$ ipython --no-banner

In [1]: import numpy as np

In [2]: np.set_printoptions(precision=1, suppress=True, linewidth=100, sign=" ")

In [3]: def tidy(a):
   ...:     return np.round(a, 1) + 0
   ...: 

In [4]: data = np.load("mat.npy")

In [5]: print(data)
[[ 3  1  0]
 [ 0  0  0]
 [ 3  0  0]
 [ 0  1  0]
 [ 3  1  0]
 [ 0  0  0]
 [ 0  0  0]
 [ 0  0  0]
 [ 0  1  0]
 [ 0  0  0]
 [ 3  0  0]
 [ 0  0  0]
 [ 0  0  0]
 [ 0  0  0]
 [ 0  0  0]
 [ 3  0  0]
 [ 0  0  0]
 [ 0  1  0]
 [ 3  0  0]
 [ 0  0  0]
 [ 0  0  0]]

In [6]: # row 4 repeats row 0

In [7]: th = np.radians(72)

In [8]: R = np.eye(3)

In [9]: R[1, 1] = R[0, 0] = np.cos(th)

In [10]: R[1, 0], R[0, 1] = -np.sin(th), np.sin(th)

In [11]: print(tidy(R))
[[ 0.3  1.   0. ]
 [-1.   0.3  0. ]
 [ 0.   0.   1. ]]

In [12]: A2 = data @ R.T

In [13]: print(np.allclose(np.linalg.norm(data, axis=1), np.linalg.norm(A2, axis=1)))
True

In [14]: U, sig, VT = np.linalg.svd(data)

In [15]: print(np.argmax(sig[:-1] / (sig[1:] + 1e-6)) + 1)
2

In [16]: print(tidy(sig))
[ 7.4  2.1  0. ]

In [17]: A2 = U[:, :2] @ np.diag(sig[:2]) @ VT[:2]

In [18]: print(tidy(np.linalg.norm(data - A2, 2)), sig[2])
0.0 0.0

In [19]: print(tidy(np.linalg.norm(data - A2) / np.linalg.norm(data)))
0.0

In [20]: print(np.linalg.matrix_rank(A2))
2

In [21]: print(tidy(A2))
[[ 3.  1.  0.]
 [ 0.  0.  0.]
 [ 3.  0.  0.]
 [ 0.  1.  0.]
 [ 3.  1.  0.]
 [ 0.  0.  0.]
 [ 0.  0.  0.]
 [ 0.  0.  0.]
 [ 0.  1.  0.]
 [ 0.  0.  0.]
 [ 3.  0.  0.]
 [ 0.  0.  0.]
 [ 0.  0.  0.]
 [ 0.  0.  0.]
 [ 0.  0.  0.]
 [ 3.  0.  0.]
 [ 0.  0.  0.]
 [ 0.  1.  0.]
 [ 3.  0.  0.]
 [ 0.  0.  0.]
 [ 0.  0.  0.]]

In [22]: E = np.load("block16.npy")

In [23]: print(E)
[[-0.9 -0.3 -1. ]
 [-0.9 -0.3 -1. ]
 [-1.  -0.7 -1. ]
 [ 0.3  0.7  0.9]
 [ 0.1 -0.1 -0.1]
 [-0.6 -0.6 -0.9]
 [-0.8 -0.8 -1. ]
 [-0.8 -0.5 -1. ]
 [ 0.9  0.8  1. ]
 [ 0.7  0.8  1. ]
 [-0.9 -0.9 -1. ]
 [ 0.5  0.7  0.9]
 [ 0.2 -0.3 -0.3]
 [-1.  -0.8 -1. ]
 [-0.7 -0.1 -0.7]
 [-0.3 -0.6 -0.8]
 [ 0.3 -0.7 -0.7]
 [-1.  -0.7 -1. ]
 [-0.7  0.5 -0.2]
 [ 0.1 -0.4 -0.5]
 [-0.3  0.8  0.8]
 [-0.5 -0.1 -0.6]]

In [24]: vec = np.array([1, 0, 0])

In [25]: a = np.maximum(E @ vec, 0)

In [26]: print(a)
[ 0.   0.   0.   0.3  0.1  0.   0.   0.   0.9  0.7  0.   0.5  0.2  0.   0.   0.   0.3  0.   0.
  0.1  0.   0. ]

In [27]: print(tidy(np.tanh(E @ vec)))
[-0.7 -0.7 -0.8  0.3  0.1 -0.5 -0.7 -0.7  0.7  0.6 -0.7  0.5  0.2 -0.8 -0.6 -0.3  0.3 -0.8 -0.6
  0.1 -0.3 -0.5]

In [28]: print(np.flatnonzero(a > 1e-9))
[  3   4   8   9  11  12  16  19]

In [29]: D = np.linalg.norm(E[:, None] - E[None], axis=-1)

In [30]: print(tidy(D[21]))
[ 0.6  0.6  0.9  1.9  0.8  0.6  0.9  0.6  2.3  2.2  1.   2.   0.8  0.9  0.2  0.6  1.   0.9  0.7
  0.7  1.7  0. ]

In [31]: print(np.flatnonzero(D[21] < D.mean() / 2))
[  0   1   5   7  14  15  21]

In [32]: print(np.unravel_index(D.round(6).argmax(), D.shape))
(np.int64(8), np.int64(13))

In [33]: print(np.linalg.matrix_rank(D ** 2))
5

In [34]: print(D.shape)
(22, 22)

In [35]: print((D + 1e9 * np.eye(22)).round(6).argmin(axis=1))
[  1   0  17  11  12   7  10   0   9   8   6   3  19   2  21   5  19   2  21  12   3  14]

In [36]: J = np.load("dump.npy")

In [37]: print(J)
[[-2 -2 -2 -2]
 [-2 -4 -4 -4]
 [-2 -4 -6 -6]
 [-2 -4 -6 -8]]

In [38]: # symmetric

In [39]: f, g = J[0], J[2]

In [40]: print(f @ g)
36

In [41]: pr = (f @ g) / (f @ f) * f

In [42]: print(g - pr)
[ 2.5  0.5 -1.5 -1.5]

In [43]: print(np.linalg.matrix_rank(np.outer(f, g)))
1

In [44]: Q, R = np.linalg.qr(J)

In [45]: print(tidy(Q @ R))
[[-2. -2. -2. -2.]
 [-2. -4. -4. -4.]
 [-2. -4. -6. -6.]
 [-2. -4. -6. -8.]]

In [46]: print(tidy(np.abs(np.diag(R))))
[ 4.   1.7  1.6  1.4]

In [47]: A2 = np.array([[0.9], [-0.6], [-0.4]])

In [48]: Z = np.array([[0.6, -1.6, 1.1, 0.5]])

In [49]: arr = A2 @ Z

In [50]: print(tidy(arr))
[[ 0.5 -1.4  1.   0.4]
 [-0.4  1.  -0.7 -0.3]
 [-0.2  0.6 -0.4 -0.2]]

In [51]: print([round(float(x), 1) for x in np.linalg.svd(arr, compute_uv=False)[:3]])
[2.4, 0.0, 0.0]

In [52]: print(np.argsort(-np.linalg.norm(arr, axis=0).round(6), kind="stable")[:3])
[ 1  2  0]

In [53]: print(np.linalg.matrix_rank(arr, rtol=0.1))
1

In [54]: print(tidy(np.linalg.norm(arr, 2) / np.linalg.norm(arr)))
1.0

In [55]: cov = arr.T @ arr

In [56]: print(tidy(np.linalg.eigvalsh(cov)[::-1]))
[ 5.8  0.   0.   0. ]

In [57]: print(np.linalg.matrix_rank(cov))
1

In [58]: print(tidy(np.trace(cov)), tidy((arr ** 2).sum()))
5.8 5.8

In [59]: print(tidy(np.diag(cov)))
[ 0.5  3.4  1.6  0.3]

In [60]: print((arr @ arr.T).shape)
(3, 3)

In [61]: M = np.load("layer3.npy")

In [62]: print(M)
[[ 0 -4  2  5]
 [ 0  0 -7 -1]
 [ 0  0  0 -1]
 [ 0  0  0  0]]

In [63]: # rows and columns are dependent

In [64]: Xs = (E - E.mean(axis=0)) / E.std(axis=0)

In [65]: print(np.argwhere(np.abs(Xs) > 2))
[[ 8  0]]

In [66]: print(tidy(Xs.std(axis=0)))
[ 1.  1.  1.]

In [67]: beta = np.linalg.lstsq(np.delete(Xs, 1, axis=1), Xs[:, 1])[0]

In [68]: print(tidy(1 - np.var(Xs[:, 1] - np.delete(Xs, 1, axis=1) @ beta)))
0.9

In [69]: print(np.linalg.lstsq(M[:-1].T, M[-1])[2])
3

In [70]: print(np.abs(np.diag(np.linalg.qr(M)[1])) > 1e-9)
[False False False False]

In [71]: print(np.allclose(M[:-1].T @ np.linalg.lstsq(M[:-1].T, M[-1])[0], M[-1]))
True

In [72]: print(tidy(np.trace(np.linalg.pinv(M) @ M)))
3.0

In [73]: print(np.linalg.matrix_power(M - np.diag(np.diag(M)), 4))
[[ 0  0  0  0]
 [ 0  0  0  0]
 [ 0  0  0  0]
 [ 0  0  0  0]]

In [74]: print(M @ M)
[[  0   0  28   2]
 [  0   0   0   7]
 [  0   0   0   0]
 [  0   0   0   0]]

In [75]: print([int(np.linalg.matrix_rank(np.linalg.matrix_power(M, p))) for p in range(1, 5)])
[3, 2, 1, 0]

In [76]: print(np.linalg.matrix_rank(M - M[0, 0] * np.eye(4)))
3

In [77]: print(tidy(np.sort(np.linalg.eigvals(M))))
[ 0.  0.  0.  0.]

In [78]: F = np.load("arr.npy")

In [79]: print(tidy(F))
[[-0.3  0.2 -0.8  0.6]
 [-0.4 -0.9  0.1  0.2]
 [ 0.1 -0.3 -0.6 -0.7]
 [ 0.9 -0.3 -0.1  0.4]]

In [80]: # orthonormal columns

In [81]: rng = np.random.default_rng(35)

In [82]: A2 = F + rng.integers(-2, 3, (4, 1)) @ rng.integers(-2, 3, (1, 4))

In [83]: print(tidy(A2))
[[-4.3 -3.8  1.2 -3.4]
 [-2.4 -2.9  1.1 -1.8]
 [ 4.1  3.7 -2.6  3.3]
 [ 0.9 -0.3 -0.1  0.4]]

In [84]: print(tidy(np.linalg.svd(A2 - F, compute_uv=False)))
[ 10.8   0.    0.    0. ]

In [85]: print(tidy(np.linalg.eigvals(A2).sum().real))
-9.5

In [86]: print(tidy(np.linalg.det(2 * A2)), tidy(np.linalg.det(A2)))
39.9 2.5

In [87]: print(tidy(np.einsum("ii->", A2)))
-9.5

In [88]: print(tidy(np.linalg.eigvals(A2)))
[-8. +0.j  -0.3+0.5j -0.3-0.5j -0.8+0.j ]

In [89]: A = np.load("w.npy")

In [90]: print(A)
[[-20.1 -45. ]
 [ 16.   36.1]
 [-11.7 -26.9]
 [  0.   -0.3]]

In [91]: A2 = np.c_[A[:, :1] @ np.array([[-2]]), np.array([0, -1, -2, 1])]

In [92]: print(A2)
[[ 40.2   0. ]
 [-32.   -1. ]
 [ 23.4  -2. ]
 [  0.    1. ]]

In [93]: print(tidy(np.linalg.lstsq(A, A2[:, 0])[0]))
[-2.  0.]

In [94]: print(np.linalg.matrix_rank(A2))
2

In [95]: print(np.argsort(-np.linalg.norm(A, axis=0).round(6), kind="stable")[:3])
[ 1  0]

In [96]: print(tidy(np.abs(np.linalg.svd(A)[2][-1])))
[ 0.9  0.4]

In [97]: vec = np.array([6, 6])

In [98]: y = A @ vec

In [99]: print(tidy(y))
[-390.6  312.6 -231.6   -1.8]

In [100]: print(tidy(np.linalg.solve(A.T @ A, A.T @ y)))
[ 6.  6.]

In [101]: y = y + 0.1 * rng.normal(size=4)

In [102]: print(tidy(y))
[-390.5  312.6 -231.7   -1.8]

In [103]: beta, *_ = np.linalg.lstsq(A, y)

In [104]: print(tidy(beta))
[ 5.4  6.3]

In [105]: print(beta.round())
[ 5.  6.]

In [106]: print(tidy(A.T @ (y - A @ beta)))
[ 0.  0.]

In [107]: print([round(float(np.linalg.norm(np.linalg.solve(A.T @ A + lam * np.eye(2), A.T @ y))), 2) for lam in (0, 1, 10, 100)])
[8.27, 7.92, 7.9, 7.76]

In [108]: print(tidy(np.linalg.norm(y - A @ beta)))
0.1
